In [1]: import numpy as np

In [2]: from numpy import linalg as LA

In [3]: np.set_printoptions(suppress=True, linewidth=100)

In [4]: out = np.array([[4, -2], [4, 0]])

In [5]: F = np.kron(np.eye(2, dtype=int), out)

In [6]: F
Out[6]: 
array([[ 4, -2,  0,  0],
       [ 4,  0,  0,  0],
       [ 0,  0,  4, -2],
       [ 0,  0,  4,  0]])

In [7]: np.round(np.sort(LA.eigvals(F).real), 2)
Out[7]: array([2., 2., 2., 2.])

In [8]: F @ F
Out[8]: 
array([[ 8, -8,  0,  0],
       [16, -8,  0,  0],
       [ 0,  0,  8, -8],
       [ 0,  0, 16, -8]])

In [9]: round(LA.det(F), 2)
Out[9]: np.float64(64.0)

In [10]: m1 = np.loadtxt("a.csv", delimiter=",")

In [11]: m1.round(2) + 0
Out[11]: 
array([[ 2.38,  0.45,  0.31,  1.21, -0.58,  0.2 ,  0.31,  2.56, -0.74,  1.82, -1.39,  1.77, -0.38,
         0.89],
       [ 0.45, -2.74,  0.57, -1.12,  0.85,  0.77,  1.15,  0.09,  0.42,  1.08, -0.97,  0.27,  2.28,
         2.8 ],
       [ 0.31,  0.57, -0.09,  0.9 , -0.69, -0.98, -1.65,  3.07, -3.48,  1.34,  0.  , -0.91, -0.79,
         1.27],
       [ 1.21, -1.12,  0.9 ,  0.83, -2.16,  0.8 ,  0.82,  1.25, -2.25, -0.34, -2.88, -1.02,  0.37,
        -2.47],
       [-0.58,  0.85, -0.69, -2.16,  0.9 ,  1.78, -2.72,  1.02,  1.98, -0.17,  0.12,  1.45, -0.59,
         0.17],
       [ 0.2 ,  0.77, -0.98,  0.8 ,  1.78,  1.58, -0.06,  0.84,  2.72,  1.33, -3.35,  0.77, -1.47,
         1.86],
       [ 0.31,  1.15, -1.65,  0.82, -2.72, -0.06, -1.8 ,  2.19,  1.76, -0.67,  0.38,  1.01,  2.3 ,
         0.58],
       [ 2.56,  0.09,  3.07,  1.25,  1.02,  0.84,  2.19, -1.18,  0.74,  1.01, -0.1 , -1.28,  0.12,
         1.49],
       [-0.74,  0.42, -3.48, -2.25,  1.98,  2.72,  1.76,  0.74,  0.66, -1.64,  0.87,  1.47,  0.5 ,
         0.47],
       [ 1.82,  1.08,  1.34, -0.34, -0.17,  1.33, -0.67,  1.01, -1.64,  1.83,  1.33, -0.49, -0.87,
         1.79],
       [-1.39, -0.97,  0.  , -2.88,  0.12, -3.35,  0.38, -0.1 ,  0.87,  1.33,  0.83, -1.4 ,  0.33,
        -1.41],
       [ 1.77,  0.27, -0.91, -1.02,  1.45,  0.77,  1.01, -1.28,  1.47, -0.49, -1.4 , -3.19,  0.33,
         0.75],
       [-0.38,  2.28, -0.79,  0.37, -0.59, -1.47,  2.3 ,  0.12,  0.5 , -0.87,  0.33,  0.33,  1.17,
        -0.43],
       [ 0.89,  2.8 ,  1.27, -2.47,  0.17,  1.86,  0.58,  1.49,  0.47,  1.79, -1.41,  0.75, -0.43,
         0.82]])

In [12]: # equal to its transpose

In [13]: U, sig, Vh = LA.svd(m1)

In [14]: vecs = Vh[:(sig > 1e-8).sum()]

In [15]: rng = np.random.default_rng(18139)

In [16]: vec = m1[6] + 2 * m1[2] + rng.integers(2) * np.eye(14)[13]

In [17]: vec.round(2)
Out[17]: 
array([ 0.94,  2.3 , -1.84,  2.62, -4.11, -2.02, -5.1 ,  8.33, -5.2 ,  2.02,  0.37, -0.81,  0.73,
        3.12])

In [18]: np.allclose(vecs.T @ vecs @ vec, vec)
Out[18]: True

In [19]: np.round(np.diag(vecs.T @ vecs), 2)
Out[19]: array([1.  , 0.97, 0.98, 0.95, 0.86, 0.97, 0.97, 0.98, 0.98, 0.75, 1.  , 1.  , 0.73, 0.86])

In [20]: np.round(LA.norm(vec - vecs.T @ vecs @ vec), 2)
Out[20]: np.float64(0.0)

In [21]: out = np.array([[-0.2], [-0.2], [-1.0], [0.3], [0.5], [0.4], [1.2], [-1.1]])

In [22]: cent = np.array([[-1.2, -0.3, -0.1, 1.2, 0.3, 0.0, -0.5, 0.2, -1.3, 0.4, 0.2, -0.5, -0.1]])

In [23]: feats = out @ cent

In [24]: feats.round(2)
Out[24]: 
array([[ 0.24,  0.06,  0.02, -0.24, -0.06,  0.  ,  0.1 , -0.04,  0.26, -0.08, -0.04,  0.1 ,  0.02],
       [ 0.24,  0.06,  0.02, -0.24, -0.06,  0.  ,  0.1 , -0.04,  0.26, -0.08, -0.04,  0.1 ,  0.02],
       [ 1.2 ,  0.3 ,  0.1 , -1.2 , -0.3 ,  0.  ,  0.5 , -0.2 ,  1.3 , -0.4 , -0.2 ,  0.5 ,  0.1 ],
       [-0.36, -0.09, -0.03,  0.36,  0.09,  0.  , -0.15,  0.06, -0.39,  0.12,  0.06, -0.15, -0.03],
       [-0.6 , -0.15, -0.05,  0.6 ,  0.15,  0.  , -0.25,  0.1 , -0.65,  0.2 ,  0.1 , -0.25, -0.05],
       [-0.48, -0.12, -0.04,  0.48,  0.12,  0.  , -0.2 ,  0.08, -0.52,  0.16,  0.08, -0.2 , -0.04],
       [-1.44, -0.36, -0.12,  1.44,  0.36,  0.  , -0.6 ,  0.24, -1.56,  0.48,  0.24, -0.6 , -0.12],
       [ 1.32,  0.33,  0.11, -1.32, -0.33,  0.  ,  0.55, -0.22,  1.43, -0.44, -0.22,  0.55,  0.11]])

In [25]: U, sig, Vh = LA.svd(feats)

In [26]: sig.round(2) + 0
Out[26]: array([4.83, 0.  , 0.  , 0.  , 0.  , 0.  , 0.  , 0.  ])

In [27]: out = U[:, :1] @ np.diag(sig[:1]) @ Vh[:1]

In [28]: LA.matrix_rank(out)
Out[28]: np.int64(1)

In [29]: round(float(np.abs(feats - out).max()), 2)
Out[29]: 0.0

In [30]: LA.matrix_rank(feats, rtol=0.05)
Out[30]: np.int64(1)

In [31]: out.round(2)
Out[31]: 
array([[ 0.24,  0.06,  0.02, -0.24, -0.06,  0.  ,  0.1 , -0.04,  0.26, -0.08, -0.04,  0.1 ,  0.02],
       [ 0.24,  0.06,  0.02, -0.24, -0.06,  0.  ,  0.1 , -0.04,  0.26, -0.08, -0.04,  0.1 ,  0.02],
       [ 1.2 ,  0.3 ,  0.1 , -1.2 , -0.3 ,  0.  ,  0.5 , -0.2 ,  1.3 , -0.4 , -0.2 ,  0.5 ,  0.1 ],
       [-0.36, -0.09, -0.03,  0.36,  0.09,  0.  , -0.15,  0.06, -0.39,  0.12,  0.06, -0.15, -0.03],
       [-0.6 , -0.15, -0.05,  0.6 ,  0.15,  0.  , -0.25,  0.1 , -0.65,  0.2 ,  0.1 , -0.25, -0.05],
       [-0.48, -0.12, -0.04,  0.48,  0.12,  0.  , -0.2 ,  0.08, -0.52,  0.16,  0.08, -0.2 , -0.04],
       [-1.44, -0.36, -0.12,  1.44,  0.36,  0.  , -0.6 ,  0.24, -1.56,  0.48,  0.24, -0.6 , -0.12],
       [ 1.32,  0.33,  0.11, -1.32, -0.33,  0.  ,  0.55, -0.22,  1.43, -0.44, -0.22,  0.55,  0.11]])

In [32]: rk = LA.matrix_rank(feats)

In [33]: rk
Out[33]: np.int64(1)

In [34]: null = LA.svd(feats)[2][rk:].T

In [35]: np.allclose(feats @ null, 0)
Out[35]: True

In [36]: [int(LA.matrix_rank(feats[:i])) for i in range(1, len(feats) + 1)]
Out[36]: [1, 1, 1, 1, 1, 1, 1, 1]

In [37]: null.shape
Out[37]: (13, 12)

In [38]: mat = np.loadtxt("sample19.csv", delimiter=",")

In [39]: mat
Out[39]: 
array([[ 2.72,  0.17, -0.41, -2.5 ,  0.86, -3.43],
       [-0.59, -1.08,  1.63,  0.54, -0.59,  0.81],
       [-0.8 ,  1.01,  3.46,  1.35, -0.74, -0.89],
       [ 2.27, -2.2 , -3.71, -3.22,  1.03, -2.14],
       [-0.34, -0.92,  1.1 ,  2.21,  0.89,  1.21],
       [ 2.55, -2.94, -1.1 , -2.62, -0.05, -1.49],
       [ 0.87,  1.71, -1.03, -0.11,  1.67, -1.04],
       [ 0.08,  1.19,  0.58, -0.73,  1.83, -2.29],
       [-3.03, -0.2 , -0.03,  0.63, -0.8 ,  1.63],
       [-2.13, -0.62,  0.84,  3.18,  0.13,  2.55],
       [ 0.5 , -1.05,  0.21, -0.53,  0.01,  0.72],
       [-0.91,  0.56,  0.41,  0.74, -1.58,  2.01],
       [-0.44, -0.37,  0.32,  0.01,  0.91, -1.09],
       [-1.91, -0.79,  0.32,  0.08, -2.16,  0.58],
       [-1.29, -4.1 ,  1.26,  0.39, -0.57,  3.12],
       [-1.41,  3.24,  0.3 , -0.54,  0.71, -1.  ],
       [-0.42, -1.6 , -0.21, -0.71, -0.79,  1.92],
       [-2.28,  2.12,  0.46, -0.26,  0.56, -1.64],
       [-1.95, -0.89,  2.19,  1.52, -0.69,  1.94],
       [ 0.  , -0.01, -2.  , -1.86, -0.02, -0.5 ],
       [ 1.36,  1.56, -3.78, -3.65,  0.81, -1.71],
       [-2.71, -1.45, -1.06,  1.38, -2.27,  5.23],
       [-3.28,  2.15, -0.2 ,  3.4 , -0.94,  3.39],
       [-1.29, -0.01,  0.7 ,  0.78, -2.45,  2.95],
       [-2.02,  3.9 , -1.82,  0.82, -0.03, -0.32],
       [ 1.6 , -0.1 ,  0.21, -1.1 ,  0.91, -0.6 ],
       [ 2.01, -2.13,  0.48, -0.36,  0.39, -0.46],
       [-1.01,  3.7 ,  0.01, -0.42, -0.81, -2.45],
       [-1.3 , -0.37, -0.22,  0.62, -1.44,  2.09],
       [-1.16, -1.07,  1.72,  2.15, -0.22,  2.24],
       [ 0.88, -0.97,  0.65, -2.06, -1.32, -0.03],
       [ 0.36,  0.1 ,  0.2 ,  0.27,  2.62, -1.18],
       [ 0.1 , -0.73, -1.37,  1.25,  0.65,  0.96],
       [-0.61, -1.06,  3.14,  0.33,  0.34,  1.26],
       [-1.21,  1.5 ,  0.47,  0.07,  2.62, -1.48],
       [-2.44, -0.37,  2.54,  2.75, -0.81,  2.55],
       [-2.48,  1.23,  0.24,  0.55, -1.01,  2.99],
       [-1.15,  1.11, -1.58,  1.77,  0.86,  0.75],
       [-0.06, -0.74,  1.12,  1.09,  0.28, -1.11],
       [ 2.36,  1.52,  0.52, -2.2 ,  0.67, -4.04],
       [ 0.81, -3.01,  3.14,  0.65, -0.22,  1.47],
       [ 2.78,  3.13, -1.16, -2.39,  2.14, -6.33],
       [-3.69,  0.41,  3.14,  2.97, -2.13,  3.4 ],
       [ 0.65,  2.28, -0.66,  0.46,  1.25, -2.05],
       [-0.87, -0.68, -0.17,  0.96, -2.  ,  3.16],
       [ 3.31, -3.49,  0.31, -1.42, -1.61,  0.59]])

In [40]: out = m1 + rng.integers(-2, 3, (14, 13)) @ rng.integers(-2, 3, (13, 14))

In [41]: out.round(2)
Out[41]: 
array([[-11.62,   5.45,   6.31,   0.21,   2.42,  -2.8 ,  -6.69,   7.56,  -3.74, -10.18,   0.61,
         -7.23,   0.62,  -4.11],
       [  2.45,   1.26,  -7.43,  -0.12,   3.85,   9.77,   3.15,   7.09,  15.42,   8.08, -13.97,
         22.27,   4.28,   1.8 ],
       [ 17.31,  -3.43, -12.09,   3.9 ,   3.31,  -2.98,   1.35,   3.07,  -4.48,  -0.66,  -1.  ,
          9.09,   4.21,   6.27],
       [-10.79,  11.88,  -3.1 ,  -1.17,  -7.16,   2.8 ,  -0.18,   4.25,  -0.25,  14.66,  -1.88,
         -1.02,   0.37,  -1.47],
       [ 15.42, -10.15,   5.31,  -0.16, -10.1 ,   3.78,  11.28,  -7.98, -11.02,   8.83,   9.12,
         -2.55, -15.59,   6.17],
       [ -1.8 ,   3.77,   0.02,   1.8 ,   0.78,   0.58,  -9.06,   1.84,   4.72,   5.33,  -2.35,
          5.77,  -0.47,   2.86],
       [ -8.69,   0.15,  -4.65,  -7.18,   2.28,   8.94,  -0.8 ,  12.19,  10.76,  -7.67, -17.62,
         20.01,   9.3 ,  -7.42],
       [  6.56,   0.09,   0.07,   3.25,   1.02,  -9.16,   1.19,  -8.18,  -2.26,   9.01,   3.9 ,
          1.72,  -1.88,  -0.51],
       [ -8.74,  -6.58,   0.52,  10.75,   0.98,   9.72,  -5.24,   8.74,   6.66,  -0.64, -11.13,
         12.47,  12.5 ,  -8.53],
       [ -0.18,  16.08,  -2.66,  -1.34,   1.83,  -9.67,  -0.67,  -7.99,  -9.64,  12.83,  14.33,
        -22.49,  -1.87,   4.79],
       [  1.61,  -1.97,  -2.  , -10.88,  -0.88,   2.65,   8.38,   2.9 ,   1.87,   2.33,  -7.17,
         10.6 ,   2.33,  -4.41],
       [ -4.23,  13.27, -15.91,  -0.02,  12.45,  -2.23,   2.01,   8.72,   0.47,   2.51,  -1.4 ,
         -8.19,   4.33,   0.75],
       [ -0.38,   7.28,  -2.79,   7.37,   0.41,  -1.47,   1.3 ,  10.12,  -5.5 ,  -2.87,  -0.67,
          6.33,   6.17,  -4.43],
       [  0.89,  -0.2 ,   3.27,  -0.47,   4.17,  -0.14,  -5.42,   0.49,  -0.53,   2.79,  -6.41,
         -1.25,   7.57,  -1.18]])

In [42]: np.abs(out - m1).sum(axis=1)
Out[42]: array([ 76.,  96.,  69.,  61., 127.,  33., 114.,  49., 106., 102.,  59.,  73.,  50.,  39.])
